In [1]: import numpy as np

In [2]: import numpy.linalg as la

In [3]: np.set_printoptions(precision=2, suppress=True, linewidth=120)

In [4]: def tidy(a):
   ...:     return np.round(a, 2) + 0
   ...: 

In [5]: data = np.loadtxt("x.csv", delimiter=",")

In [6]: data
Out[6]: 
array([[-1.6 ,  1.3 ,  1.2 , -2.4 ,  1.2 ,  1.4 , -0.6 ],
       [-0.1 , -1.  , -0.4 ,  0.2 , -0.6 ,  1.1 , -0.4 ],
       [-0.9 ,  2.3 ,  1.7 ,  0.7 ,  1.7 ,  0.3 ,  0.8 ],
       [ 0.62,  0.12, -0.38, -0.39,  1.  ,  0.03,  0.1 ],
       [-1.6 ,  0.6 ,  0.  , -0.9 ,  0.2 , -0.2 , -0.1 ],
       [ 0.3 ,  0.6 ,  1.3 ,  0.  ,  0.6 , -0.3 , -1.1 ],
       [ 1.4 , -0.6 ,  0.6 , -0.4 , -0.2 , -0.3 , -0.8 ],
       [ 0.  ,  1.8 ,  1.  ,  0.  ,  0.1 ,  0.6 ,  0.3 ],
       [ 0.6 ,  0.1 , -0.4 , -0.4 ,  1.  ,  0.  ,  0.1 ]])

In [7]: vec = np.array([-1, -1, -2, -2, 0, 3, 2])

In [8]: target = data @ vec

In [9]: tidy(la.lstsq(data, target)[0])
Out[9]: array([-1., -1., -2., -2.,  0.,  3.,  2.])

In [10]: tidy(la.pinv(data) @ data)
Out[10]: 
array([[1., 0., 0., 0., 0., 0., 0.],
       [0., 1., 0., 0., 0., 0., 0.],
       [0., 0., 1., 0., 0., 0., 0.],
       [0., 0., 0., 1., 0., 0., 0.],
       [0., 0., 0., 0., 1., 0., 0.],
       [0., 0., 0., 0., 0., 1., 0.],
       [0., 0., 0., 0., 0., 0., 1.]])

In [11]: tidy(target)
Out[11]: array([ 5.7 ,  4.  , -3.7 ,  1.09,  2.  , -6.6 , -3.7 , -1.4 ,  1.1 ])

In [12]: rng = np.random.default_rng(89)

In [13]: target = target + 0.1 * rng.normal(size=9)

In [14]: tidy(target)
Out[14]: array([ 5.65,  3.97, -3.59,  1.12,  2.09, -6.57, -3.65, -1.39,  1.16])

In [15]: coef, *_ = la.lstsq(data, target)

In [16]: tidy(coef)
Out[16]: array([-1.01, -0.98, -2.01, -1.98,  0.04,  2.96,  1.98])

In [17]: C2 = data.T @ data

In [18]: (data @ data.T).shape
Out[18]: (9, 9)

In [19]: np.allclose(C2, C2.T)
Out[19]: True

In [20]: tidy(np.diag(C2))
Out[20]: array([ 8.73, 12.32,  7.84,  7.57,  7.14,  3.84,  3.13])

In [21]: la.matrix_rank(C2)
Out[21]: np.int64(7)

In [22]: other = np.c_[data[:, :3] @ np.array([[-2, 1, 1], [-2, 2, 1], [3, 3, -1]]), np.array([-2, -3, 3, 1, 3, 3, -1, 1, -3])]

In [23]: tidy(other)
Out[23]: 
array([[ 4.2 ,  4.6 , -1.5 , -2.  ],
       [ 1.  , -3.3 , -0.7 , -3.  ],
       [ 2.3 ,  8.8 , -0.3 ,  3.  ],
       [-2.62, -0.28,  1.12,  1.  ],
       [ 2.  , -0.4 , -1.  ,  3.  ],
       [ 2.1 ,  5.4 , -0.4 ,  3.  ],
       [ 0.2 ,  2.  ,  0.2 , -1.  ],
       [-0.6 ,  6.6 ,  0.8 ,  1.  ],
       [-2.6 , -0.4 ,  1.1 , -3.  ]])

In [24]: la.matrix_rank(other)
Out[24]: np.int64(4)

In [25]: la.matrix_rank(np.c_[data, other])
Out[25]: np.int64(8)

In [26]: E, _ = la.qr(np.array([[2.0, -1.5, -0.2, 0.6, -1.5, 1.0, 0.0, -0.1],
    ...:     [0.7, 0.0, -1.0, -0.8, 0.0, 0.1, -0.2, -0.9],
    ...:     [1.2, 1.0, 0.6, -0.9, 1.5, 1.4, 0.7, -0.2],
    ...:     [0.3, -1.9, -0.4, -0.3, 0.4, -0.1, 0.6, -1.3],
    ...:     [1.0, -0.2, 1.5, -0.1, 0.4, -1.7, -0.2, -1.7],
    ...:     [0.2, -1.4, -0.6, 0.3, 0.7, -0.1, -0.2, 1.5],
    ...:     [-2.4, -0.1, 1.2, 0.2, 0.3, 0.2, -0.2, 1.4],
    ...:     [-0.3, 0.3, 0.3, -0.1, -0.1, -0.1, 1.3, 1.5]]))

In [27]: tidy(E)
Out[27]: 
array([[-0.56,  0.37, -0.16,  0.4 , -0.36,  0.45, -0.06,  0.17],
       [-0.19, -0.05,  0.41, -0.52, -0.4 , -0.14, -0.32,  0.49],
       [-0.33, -0.43, -0.24, -0.46,  0.36,  0.55,  0.02,  0.  ],
       [-0.08,  0.63, -0.01, -0.56, -0.07,  0.01,  0.23, -0.46],
       [-0.28,  0.  , -0.74, -0.11, -0.02, -0.57, -0.13,  0.13],
       [-0.06,  0.47,  0.13,  0.02,  0.71, -0.05, -0.01,  0.5 ],
       [ 0.67,  0.21, -0.42, -0.16, -0.17,  0.38, -0.27,  0.26],
       [ 0.08, -0.08, -0.09, -0.07, -0.21, -0.01,  0.86,  0.43]])

In [28]: vec = np.array([2, 0, 2, -3, 0, -2, -1, -3])

In [29]: [p for p in range(1, 25) if np.allclose(la.matrix_power(E, p), np.eye(8))]
Out[29]: []

In [30]: tidy(la.det(E))
Out[30]: np.float64(-1.0)

In [31]: tidy(la.inv(E))
Out[31]: 
array([[-0.56, -0.19, -0.33, -0.08, -0.28, -0.06,  0.67,  0.08],
       [ 0.37, -0.05, -0.43,  0.63,  0.  ,  0.47,  0.21, -0.08],
       [-0.16,  0.41, -0.24, -0.01, -0.74,  0.13, -0.42, -0.09],
       [ 0.4 , -0.52, -0.46, -0.56, -0.11,  0.02, -0.16, -0.07],
       [-0.36, -0.4 ,  0.36, -0.07, -0.02,  0.71, -0.17, -0.21],
       [ 0.45, -0.14,  0.55,  0.01, -0.57, -0.05,  0.38, -0.01],
       [-0.06, -0.32,  0.02,  0.23, -0.13, -0.01, -0.27,  0.86],
       [ 0.17,  0.49,  0.  , -0.46,  0.13,  0.5 ,  0.26,  0.43]])

In [32]: other = np.array([[-1, -1],
    ...:     [-1, -2],
    ...:     [-1, -3],
    ...:     [3, -2],
    ...:     [1, 1],
    ...:     [2, 1],
    ...:     [-3, -1],
    ...:     [0, 2]])

In [33]: tidy(other.T @ E.T)
Out[33]: 
array([[ 2.27, -1.43,  1.03, -2.98, -0.08,  0.16,  0.47, -2.93],
       [-0.03,  0.88,  3.71, -1.24,  2.54,  0.35,  1.49,  0.26]])

In [34]: np.vstack([E, other.T]).shape
Out[34]: (10, 8)

In [35]: la.matrix_rank(np.vstack([E, other.T]))
Out[35]: np.int64(8)

In [36]: tidy(np.einsum("ik,kj->ij", E, other))
Out[36]: 
array([[ 2.27, -0.03],
       [-1.43,  0.88],
       [ 1.03,  3.71],
       [-2.98, -1.24],
       [-0.08,  2.54],
       [ 0.16,  0.35],
       [ 0.47,  1.49],
       [-2.93,  0.26]])

In [37]: feats = np.array([[7.0, -2.0, -4.0, 10.0],
    ...:     [-2.0, 4.0, 2.0, -5.0],
    ...:     [-4.0, 2.0, 7.0, -10.0],
    ...:     [10.0, -5.0, -10.0, 28.0]])

In [38]: # symmetric

In [39]: feats.shape
Out[39]: (4, 4)

In [40]: tidy(la.norm(feats))
Out[40]: np.float64(37.36)

In [41]: np.diff(feats, axis=0)
Out[41]: 
array([[ -9.,   6.,   6., -15.],
       [ -2.,  -2.,   5.,  -5.],
       [ 14.,  -7., -17.,  38.]])

In [42]: m1 = np.array([[-3, -3, -3, -3],
    ...:     [-3, -6, -6, -6],
    ...:     [-3, -6, -9, -9],
    ...:     [-3, -6, -9, -12]])

In [43]: m1
Out[43]: 
array([[ -3,  -3,  -3,  -3],
       [ -3,  -6,  -6,  -6],
       [ -3,  -6,  -9,  -9],
       [ -3,  -6,  -9, -12]])

In [44]: def softmax(z):
    ...:     e = np.exp(z - z.max(axis=-1, keepdims=True))
    ...:     return e / e.sum(axis=-1, keepdims=True)
    ...: 

In [45]: tidy(softmax(m1).sum(axis=1))
Out[45]: array([1., 1., 1., 1.])

In [46]: tidy(softmax(m1[2]))
Out[46]: array([0.95, 0.05, 0.  , 0.  ])

In [47]: tidy(softmax(m1[2] + -3))
Out[47]: array([0.95, 0.05, 0.  , 0.  ])

In [48]: scores = m1 @ m1.T / np.sqrt(4)

In [49]: tidy(softmax(scores)[2] @ m1)
Out[49]: array([ -3.,  -6.,  -9., -12.])

In [50]: tidy(softmax(scores))
Out[50]: 
array([[0.  , 0.  , 0.01, 0.99],
       [0.  , 0.  , 0.  , 1.  ],
       [0.  , 0.  , 0.  , 1.  ],
       [0.  , 0.  , 0.  , 1.  ]])
